In [1]: import numpy as np

In [2]: from numpy import linalg as LA

In [3]: np.set_printoptions(precision=1, suppress=True, linewidth=160)

In [4]: tidy = lambda a: np.round(a, 1) + 0

In [5]: data = np.array([[31, -10, -26], [-10, 72, 46], [-26, 46, 51]])

In [6]: # symmetric, so the eigenvalues are real

In [7]: rng = np.random.default_rng(259961)

In [8]: idx = rng.permutation(3)

In [9]: print(idx)
[2 0 1]

In [10]: Y = data[idx][:, idx]

In [11]: print(Y)
[[ 51 -26  46]
 [-26  31 -10]
 [ 46 -10  72]]

In [12]: print(np.einsum("ii->", data))
154

In [13]: print(np.einsum("ij,ji->", data, data))
14530

In [14]: print(tidy(LA.eigvals(data)))
[115.7  33.6   4.7]

In [15]: print(np.kron(np.eye(2, dtype=int), data))
[[ 31 -10 -26   0   0   0]
 [-10  72  46   0   0   0]
 [-26  46  51   0   0   0]
 [  0   0   0  31 -10 -26]
 [  0   0   0 -10  72  46]
 [  0   0   0 -26  46  51]]

In [16]: print(tidy(LA.det(data.T)))
18384.0

In [17]: L = LA.cholesky(data)

In [18]: print(tidy(L))
[[ 5.6  0.   0. ]
 [-1.8  8.3  0. ]
 [-4.7  4.5  2.9]]

In [19]: print(tidy(np.diag(L) ** 2))
[31.  68.8  8.6]

In [20]: print(tidy(np.prod(np.diag(L)) ** 2), tidy(LA.det(data)))
18384.0 18384.0

In [21]: print(tidy(L @ L.T))
[[ 31. -10. -26.]
 [-10.  72.  46.]
 [-26.  46.  51.]]

In [22]: A = np.load("dump.npy")

In [23]: print(A)
[[0 0 0 0]
 [0 0 5 0]
 [0 0 0 7]
 [0 0 0 0]
 [0 0 0 5]]

In [24]: print(np.unique(A.round(6), axis=0).shape)
(4, 4)

In [25]: print(tidy(A @ LA.pinv(A) @ A))
[[0. 0. 0. 0.]
 [0. 0. 5. 0.]
 [0. 0. 0. 7.]
 [0. 0. 0. 0.]
 [0. 0. 0. 5.]]

In [26]: Y = np.array([[2], [-1]])

In [27]: basis = np.array([[3, 5, 3, 4]])

In [28]: feats = Y @ basis

In [29]: print(feats)
[[ 6 10  6  8]
 [-3 -5 -3 -4]]

In [30]: x = np.array([-2, 0, 1, 1])

In [31]: print(feats @ x)
[ 2 -1]

In [32]: print(feats @ (2 * x))
[ 4 -2]

In [33]: print(feats @ np.eye(4)[3])
[ 8. -4.]

In [34]: print(feats @ np.ones(4))
[ 30. -15.]

In [35]: print((feats @ x).argmax())
0

In [36]: print((feats * x).sum(axis=1))
[ 2 -1]

In [37]: Uu, sig, Vh = LA.svd(feats)

In [38]: V = Vh[:(sig > 1e-8).sum()]

In [39]: x = feats[1] + 4 * feats[0] + rng.integers(2) * np.eye(4)[1]

In [40]: print(x)
[21. 36. 21. 28.]

In [41]: print(tidy(np.diag(V.T @ V)))
[0.2 0.4 0.2 0.3]

In [42]: print(tidy(V.T @ V))
[[0.2 0.3 0.2 0.2]
 [0.3 0.4 0.3 0.3]
 [0.2 0.3 0.2 0.2]
 [0.2 0.3 0.2 0.3]]

In [43]: def softmax(z):
    ...:     e = np.exp(z - z.max(axis=-1, keepdims=True))
    ...:     return e / e.sum(axis=-1, keepdims=True)
    ...: 

In [44]: print(tidy(softmax(feats[0] + 5)))
[0.  0.9 0.  0.1]

In [45]: print(tidy(softmax(feats).sum(axis=1)))
[1. 1.]

In [46]: print(tidy(softmax(feats[0])))
[0.  0.9 0.  0.1]

In [47]: scores = feats @ feats.T / np.sqrt(4)

In [48]: print(softmax(scores)[0] @ feats)
[ 6. 10.  6.  8.]

In [49]: print(tidy(softmax(scores + np.triu(np.full(scores.shape, -np.inf), 1))))
[[1. 0.]
 [0. 1.]]

In [50]: print(tidy(softmax(scores)))
[[1. 0.]
 [0. 1.]]

In [51]: arr = np.load("a.npy")

In [52]: print(tidy(arr))
[[ 0.6  0.1 -0.1  0.4  0.3]
 [ 0.1  0.6  0.5  0.   0. ]
 [-0.1  0.5  0.4  0.  -0.1]
 [ 0.4  0.   0.   0.6 -0.3]
 [ 0.3  0.  -0.1 -0.3  0.8]]

In [53]: Uu, sig, Vh = LA.svd(arr)

In [54]: print(np.argmax(sig[:-1] / (sig[1:] + 1e-6)) + 1)
3

In [55]: Y = Uu[:, :3] @ np.diag(sig[:3]) @ Vh[:3]

In [56]: print(tidy(LA.norm(arr - Y) / LA.norm(arr)))
0.0

In [57]: print(LA.matrix_rank(Y))
3

In [58]: print(LA.matrix_rank(arr, rtol=0.05))
3

In [59]: print(tidy(Y))
[[ 0.6  0.1 -0.1  0.4  0.3]
 [ 0.1  0.6  0.5  0.   0. ]
 [-0.1  0.5  0.4  0.  -0.1]
 [ 0.4  0.   0.   0.6 -0.3]
 [ 0.3  0.  -0.1 -0.3  0.8]]

In [60]: E = np.loadtxt("layer9.csv", delimiter=",")

In [61]: print(E)
[[ 1.   0.2  2.7 -0.7]
 [ 0.8  2.6  1.1  0.6]
 [-0.8 -0.5  1.7 -2.3]
 [ 2.  -1.3  1.7  0.7]
 [-1.2 -2.6 -0.4  0.7]
 [-1.7 -0.8  2.1  1.1]
 [-0.5 -2.  -0.2 -2.2]
 [ 1.   0.5 -2.3 -1.6]
 [ 2.6  1.5  0.4  0. ]
 [ 0.9  1.7  2.1 -0.7]
 [ 0.6 -1.3 -0.5  2.6]
 [-1.6  0.2 -0.9 -2.4]
 [ 0.4 -2.3 -1.7 -0.8]
 [-0.4  0.3 -0.9  2.8]
 [ 1.5 -2.6  0.5 -0.1]
 [-2.   1.1 -2.   0. ]
 [ 2.4 -0.9 -1.5 -0.2]
 [-2.2 -2.  -0.2  0. ]
 [ 1.9 -1.1  2.1  0.1]
 [-0.8  0.   2.9  0.3]]

In [62]: th = np.radians(15)

In [63]: r_ = np.eye(4)

In [64]: r_[0, 0] = r_[1, 1] = np.cos(th)

In [65]: r_[0, 1], r_[1, 0] = -np.sin(th), np.sin(th)

In [66]: print(tidy(r_))
[[ 1.  -0.3  0.   0. ]
 [ 0.3  1.   0.   0. ]
 [ 0.   0.   1.   0. ]
 [ 0.   0.   0.   1. ]]

In [67]: Y = E @ r_.T

In [68]: print(np.allclose(LA.norm(E, axis=1), LA.norm(Y, axis=1)))
True

In [69]: print(tidy(LA.det(r_)), tidy(np.trace(r_)))
1.0 3.9

In [70]: print(tidy(Y))
[[ 0.9  0.5  2.7 -0.7]
 [ 0.1  2.7  1.1  0.6]
 [-0.6 -0.7  1.7 -2.3]
 [ 2.3 -0.7  1.7  0.7]
 [-0.5 -2.8 -0.4  0.7]
 [-1.4 -1.2  2.1  1.1]
 [ 0.  -2.1 -0.2 -2.2]
 [ 0.8  0.7 -2.3 -1.6]
 [ 2.1  2.1  0.4  0. ]
 [ 0.4  1.9  2.1 -0.7]
 [ 0.9 -1.1 -0.5  2.6]
 [-1.6 -0.2 -0.9 -2.4]
 [ 1.  -2.1 -1.7 -0.8]
 [-0.5  0.2 -0.9  2.8]
 [ 2.1 -2.1  0.5 -0.1]
 [-2.2  0.5 -2.   0. ]
 [ 2.6 -0.2 -1.5 -0.2]
 [-1.6 -2.5 -0.2  0. ]
 [ 2.1 -0.6  2.1  0.1]
 [-0.8 -0.2  2.9  0.3]]

In [71]: basis = E[[2, 11]].astype(float)

In [72]: for _ in range(4):
    ...:     idx = LA.norm(E[:, None] - basis, axis=-1).argmin(axis=1)
    ...:     basis = np.array([E[idx == j].mean(axis=0) for j in range(2)])
    ...: 

In [73]: print(idx)
[0 0 0 0 1 0 1 1 0 0 1 1 1 1 0 1 1 1 0 0]

In [74]: print(tidy(basis[1] - basis[0]))
[-1.1 -0.9 -2.8  0. ]

In [75]: K = np.load("out11.npy")

In [76]: print(K)
[[ 0  0 -2  0]
 [ 0  0 -2 -2]
 [ 0  0  0  0]
 [ 0  0  0  0]]

In [77]: print(LA.matrix_power(K - np.diag(np.diag(K)), 4))
[[0 0 0 0]
 [0 0 0 0]
 [0 0 0 0]
 [0 0 0 0]]

In [78]: LA.inv(K)
LinAlgError: Singular matrix


In [79]: print(LA.matrix_rank(K - K[0, 0] * np.eye(4)))
2

In [80]: Uu, sig, Vh = LA.svd(K, full_matrices=False)

In [81]: print(tidy(sig / sig[0]))
[1.  0.4 0.  0. ]

In [82]: print(tidy(Uu.T @ K @ Vh.T))
[[3.2 0.  0.  0. ]
 [0.  1.2 0.  0. ]
 [0.  0.  0.  0. ]
 [0.  0.  0.  0. ]]

In [83]: print(Uu.shape, sig.shape, Vh.shape)
(4, 4) (4,) (4, 4)

In [84]: print((sig > 1e-8).sum())
2

In [85]: print(tidy(np.cumsum(sig ** 2) / np.sum(sig ** 2)))
[0.9 1.  1.  1. ]

In [86]: print(np.poly(K))
[1. 0. 0. 0. 0.]

In [87]: print(np.kron(np.eye(2, dtype=int), K))
[[ 0  0 -2  0  0  0  0  0]
 [ 0  0 -2 -2  0  0  0  0]
 [ 0  0  0  0  0  0  0  0]
 [ 0  0  0  0  0  0  0  0]
 [ 0  0  0  0  0  0 -2  0]
 [ 0  0  0  0  0  0 -2 -2]
 [ 0  0  0  0  0  0  0  0]
 [ 0  0  0  0  0  0  0  0]]

In [88]: print(tidy(LA.det(K[::-1])))
0.0

In [89]: print(tidy(LA.det(2 * K)), tidy(LA.det(K)))
0.0 0.0

In [90]: print(tidy(LA.det(K.T)))
0.0

In [91]: print(np.einsum("ii->", K))
0

In [92]: print(tidy(LA.eigvals(K).sum().real))
0.0

In [93]: print(np.einsum("ij,ji->", K, K))
0

In [94]: print(tidy(LA.eigvals(K)))
[0. 0. 0. 0.]

In [95]: Uu, sig, Vh = LA.svd(K)

In [96]: print(tidy(sig))
[3.2 1.2 0.  0. ]

In [97]: print(np.argmax(sig[:-1] / (sig[1:] + 1e-6)) + 1)
2

In [98]: Y = Uu[:, :2] @ np.diag(sig[:2]) @ Vh[:2]

In [99]: print(LA.matrix_rank(K, rtol=0.05))
2

In [100]: print(tidy(np.abs(K - Y).max()))
0.0

In [101]: print([round(float(x), 1) for x in LA.svd(K, compute_uv=False)[:3]])
[3.2, 1.2, 0.0]

In [102]: W0 = np.load("data.npy")

In [103]: print(tidy(W0))
[[ 2.6  0.   2.   3.8]
 [-2.2 -3.6 -1.6  0.3]
 [-1.2 -0.3  1.7  1.3]
 [-0.9  2.5  4.5  1.8]
 [-5.4 -2.1 -0.1 -1.5]
 [ 1.4 -1.5  0.5  2.8]
 [-3.  -0.3  1.7  0.2]
 [ 0.  -1.8  0.2  1.9]
 [-0.2  3.1  5.1  2.4]
 [-3.7 -6.3 -4.3 -0.9]
 [-2.3 -7.6 -5.6 -0.3]
 [-6.3 -2.5 -0.5 -2.1]
 [-3.7 -2.2 -0.2 -0.4]
 [ 1.1 -3.9 -1.9  2.4]]

In [104]: # null space of dimension 1

In [105]: print(tidy(LA.norm(W0, 2) / LA.norm(W0)))
0.8

In [106]: print(LA.matrix_rank(W0, rtol=0.1))
3

In [107]: cov = np.cov(W0, rowvar=False)

In [108]: print(tidy(np.median(W0, axis=0)))
[-1.7 -2.   0.   0.8]

In [109]: print(tidy(W0.std(axis=0)))
[2.5 2.8 2.8 1.7]

In [110]: print(tidy(LA.eigvalsh(cov)[::-1]))
[19.7  7.6  0.   0. ]

In [111]: print(np.argsort(-W0.std(axis=0).round(6), kind="stable"))
[1 2 0 3]

In [112]: print(tidy(np.corrcoef(W0[:, 2], W0[:, 3])[0, 1]))
0.5

In [113]: M = np.tanh(np.array([[0.8, 0.0],
     ...:     [-0.6, 2.1],
     ...:     [-1.4, 0.9],
     ...:     [0.6, 0.1],
     ...:     [-1.1, -0.6],
     ...:     [1.5, 0.1],
     ...:     [0.1, -0.7],
     ...:     [-0.4, -0.6],
     ...:     [1.1, -0.8],
     ...:     [-0.7, 1.3],
     ...:     [0.1, 0.7],
     ...:     [0.5, 0.2],
     ...:     [0.0, 0.6],
     ...:     [0.1, -0.2],
     ...:     [-0.4, -0.6],
     ...:     [0.5, 0.2],
     ...:     [-0.1, -0.5],
     ...:     [1.4, 0.5]]) @ np.array([[-0.6, 0.5, -0.9], [0.5, 2.5, 1.1]]))

In [114]: print(tidy(M))
[[-0.4  0.4 -0.6]
 [ 0.9  1.   1. ]
 [ 0.9  0.9  1. ]
 [-0.3  0.5 -0.4]
 [ 0.3 -1.   0.3]
 [-0.7  0.8 -0.8]
 [-0.4 -0.9 -0.7]
 [-0.1 -0.9 -0.3]
 [-0.8 -0.9 -1. ]
 [ 0.8  1.   1. ]
 [ 0.3  0.9  0.6]
 [-0.2  0.6 -0.2]
 [ 0.3  0.9  0.6]
 [-0.2 -0.4 -0.3]
 [-0.1 -0.9 -0.3]
 [-0.2  0.6 -0.2]
 [-0.2 -0.9 -0.4]
 [-0.5  1.  -0.6]]

In [115]: # rows 7 and 14 are equal

In [116]: x = np.array([5, -5, -2])

In [117]: rhs = M @ x

In [118]: print(tidy(LA.pinv(M) @ M))
[[1. 0. 0.]
 [0. 1. 0.]
 [0. 0. 1.]]

In [119]: print(tidy(rhs))
[-2.9 -2.5 -2.2 -3.2  5.9 -5.6  4.1  5.   2.5 -3.  -4.5 -3.7 -4.2  1.9  5.  -3.7  4.2 -6.2]

In [120]: print(tidy(LA.solve(M.T @ M, M.T @ rhs)))
[ 5. -5. -2.]

In [121]: rhs = rhs + 0.1 * rng.normal(size=18)

In [122]: print(tidy(rhs))
[-2.8 -2.5 -2.2 -3.   5.9 -5.7  3.9  4.8  2.5 -2.7 -4.5 -3.7 -4.2  2.1  4.9 -3.8  4.2 -6.3]

In [123]: beta, *_ = LA.lstsq(M, rhs)

In [124]: print([round(float(LA.norm(LA.solve(M.T @ M + lam * np.eye(3), M.T @ rhs))), 2) for lam in (0, 1, 10, 100)])
[7.3, 4.97, 2.66, 0.52]

In [125]: print(tidy(M.T @ (rhs - M @ beta)))
[0. 0. 0.]

In [126]: print(beta.round())
[ 5. -5. -2.]
